$ python -q
>>> import numpy as np
>>> np.set_printoptions(precision=2, suppress=True, linewidth=120, floatmode="fixed")
>>> tidy = lambda a: np.round(a, 2) + 0
>>> arr = np.load("run3.npy")
>>> arr
array([[1.00, 0.70, 0.49, 0.34, 0.24, 0.17, 0.12, 0.08],
       [0.70, 1.00, 0.70, 0.49, 0.34, 0.24, 0.17, 0.12],
       [0.49, 0.70, 1.00, 0.70, 0.49, 0.34, 0.24, 0.17],
       [0.34, 0.49, 0.70, 1.00, 0.70, 0.49, 0.34, 0.24],
       [0.24, 0.34, 0.49, 0.70, 1.00, 0.70, 0.49, 0.34],
       [0.17, 0.24, 0.34, 0.49, 0.70, 1.00, 0.70, 0.49],
       [0.12, 0.17, 0.24, 0.34, 0.49, 0.70, 1.00, 0.70],
       [0.08, 0.12, 0.17, 0.24, 0.34, 0.49, 0.70, 1.00]])
>>> other = arr / np.sqrt((arr ** 2).mean(axis=1, keepdims=True))
>>> tidy(other[6])
array([0.22, 0.31, 0.43, 0.62, 0.89, 1.27, 1.81, 1.27])
>>> tidy(np.linalg.norm(other, axis=1))
array([2.83, 2.83, 2.83, 2.83, 2.83, 2.83, 2.83, 2.83])
>>> data = np.load("case15.npy")
>>> data
array([[  0,   0,   0, -10],
       [  0,   0,   8,  -2],
       [  0,  -5,   0,  -5],
       [  4,  -1,   4,  -1]])
>>> u = np.array([5, 3, 0])
>>> np.cross(data[3, :3], data[0, :3])
array([0, 0, 0])
>>> np.correlate(data[3], data[0], "full")
array([-40,  10, -40,  10,   0,   0,   0])
>>> np.polyval(u, data[3])
array([92,  2, 92,  2])
>>> np.convolve(data[3], u)
array([20,  7, 17,  7, -3,  0])
>>> print(np.array([np.convolve(row, u, "same") for row in data]))
[[  0   0 -50 -30]
 [  0  40  14  -6]
 [-25 -15 -25 -15]
 [  7  17   7  -3]]
>>> rng = np.random.default_rng(410411)
>>> z = rng.permutation(4)
>>> z
array([2, 3, 1, 0])
>>> other = data[z][:, z]
>>> tidy(np.sort(np.abs(np.linalg.eigvals(other))))
array([4.47, 4.47, 8.94, 8.94])
>>> print(np.allclose(other, data))
False
>>> print(other)
[[  0  -5  -5   0]
 [  4  -1  -1   4]
 [  8  -2   0   0]
 [  0 -10   0   0]]
>>> print(np.trace(other))
-1
>>> K = np.loadtxt("out7.csv", delimiter=",")
>>> K
array([[ 0.30, -0.99,  0.21, -0.60,  0.41, -0.89, -0.98],
       [ 0.91, -0.20,  0.58, -0.99,  0.99,  0.45,  0.43],
       [ 0.81,  0.97,  0.85,  0.82,  0.56,  0.98,  0.76],
       [ 0.86, -0.99,  0.11, -0.45,  0.86, -0.88, -1.00],
       [ 0.52, -0.93, -0.53, -0.41,  0.58, -0.89, -0.98],
       [-0.42, -1.00,  0.02, -0.98,  0.52, -0.94, -0.66],
       [ 0.99, -0.69, -0.35, -0.93,  1.00, -0.63, -0.99],
       [-0.74,  0.11,  0.09,  0.96, -0.96,  0.10, -0.18],
       [-0.60, -1.00, -0.58, -0.99,  0.30, -1.00, -1.00],
       [ 0.93,  1.00,  0.83,  1.00, -0.52,  1.00,  0.99],
       [-0.77, -0.99, -0.93, -0.93, -0.31, -1.00, -0.95],
       [ 0.98,  1.00,  0.58,  0.39,  0.99,  0.99,  0.91],
       [ 0.35,  0.84, -0.10,  0.44,  0.21,  0.56,  0.40],
       [-0.91,  0.91,  0.52,  0.84, -0.97,  0.87,  0.99],
       [ 0.91,  0.99, -0.68,  0.60,  0.88,  0.70, -0.08],
       [-0.89, -0.98, -0.89, -0.87, -0.68, -0.99, -0.75],
       [ 0.06,  0.92, -0.77,  0.99, -0.82,  0.07, -0.77],
       [ 0.68,  0.69,  0.77, -0.26,  0.76,  0.87,  0.72],
       [ 0.47,  0.63,  0.72, -0.69,  0.75,  0.83,  0.89],
       [ 0.13, -0.99, -0.31, -1.00,  0.92, -0.95, -0.72],
       [-0.90, -0.14,  0.14, -0.51, -0.81,  0.02,  0.95],
       [ 0.99,  0.79, -0.05,  0.33,  0.98,  0.54, -0.95],
       [ 0.98, -0.99,  0.06, -1.00,  1.00, -0.92, -0.99],
       [ 1.00,  0.79,  0.49,  0.40,  0.99,  0.80, -0.97]])
>>> cen = (K - K.mean(axis=0)) / K.std(axis=0)
>>> print(tidy(cen.std(axis=0)))
[1.00 1.00 1.00 1.00 1.00 1.00 1.00]
>>> b = np.linalg.lstsq(np.delete(cen, 4, axis=1), cen[:, 4])[0]
>>> np.abs(b).argmax()
np.int64(0)
>>> tidy(b)
array([ 0.68,  0.07,  0.06, -0.66,  0.38, -0.34])
>>> tidy(1 - np.var(cen[:, 4] - np.delete(cen, 4, axis=1) @ b))
np.float64(0.84)
